In [1]: import numpy as np

In [2]: from numpy import linalg as LA

In [3]: np.set_printoptions(suppress=True, linewidth=160)

In [4]: def tidy(a):
   ...:     return np.round(a, 1) + 0
   ...: 

In [5]: W0 = np.loadtxt("w.csv", delimiter=",")

In [6]: print(W0)
[[2. 0. 1. 0. 0. 0. 2. 0. 0. 0. 0. 0. 0.]
 [0. 2. 0. 0. 0. 3. 0. 0. 1. 0. 3. 0. 0.]
 [3. 0. 1. 0. 0. 0. 3. 0. 0. 0. 0. 0. 0.]
 [0. 0. 0. 3. 2. 0. 0. 0. 0. 0. 0. 0. 1.]
 [0. 0. 0. 3. 3. 0. 0. 0. 0. 0. 0. 0. 0.]
 [0. 2. 0. 0. 0. 3. 0. 3. 3. 2. 0. 0. 0.]
 [0. 0. 2. 0. 0. 0. 0. 0. 0. 0. 0. 0. 0.]
 [0. 2. 0. 0. 0. 0. 0. 0. 3. 1. 1. 1. 0.]
 [0. 0. 0. 0. 0. 1. 0. 3. 0. 3. 2. 0. 0.]
 [0. 2. 0. 0. 0. 1. 0. 0. 3. 0. 2. 2. 0.]
 [0. 1. 0. 0. 0. 1. 0. 1. 1. 0. 1. 3. 0.]
 [0. 2. 0. 0. 0. 1. 0. 3. 2. 3. 1. 1. 0.]
 [0. 0. 0. 3. 3. 0. 0. 0. 0. 0. 0. 0. 3.]]

In [7]: # column 6 repeats column 0

In [8]: t = np.radians(180)

In [9]: Rm = np.eye(13)

In [10]: Rm[8, 8] = Rm[3, 3] = np.cos(t)

In [11]: Rm[8, 3], Rm[3, 8] = -np.sin(t), np.sin(t)

In [12]: A2 = W0 @ Rm.T

In [13]: np.allclose(LA.norm(W0, axis=1), LA.norm(A2, axis=1))
Out[13]: True

In [14]: tidy(LA.svd(W0, compute_uv=False)), tidy(LA.svd(A2, compute_uv=False))
Out[14]: 
(array([10.4,  7.4,  5.3,  5.2,  3.5,  3. ,  2.2,  2. ,  1.9,  0.7,  0.6,  0.2,  0. ]),
 array([10.4,  7.4,  5.3,  5.2,  3.5,  3. ,  2.2,  2. ,  1.9,  0.7,  0.6,  0.2,  0. ]))

In [15]: rng = np.random.default_rng(35608)

In [16]: idx = rng.permutation(13)

In [17]: idx
Out[17]: array([10,  3,  5,  6,  8,  4, 11,  0, 12,  9,  1,  7,  2])

In [18]: A2 = W0[idx][:, idx]

In [19]: np.trace(A2)
Out[19]: np.float64(19.0)

In [20]: np.diag(A2)
Out[20]: array([1., 3., 3., 0., 0., 3., 1., 2., 3., 0., 2., 0., 1.])
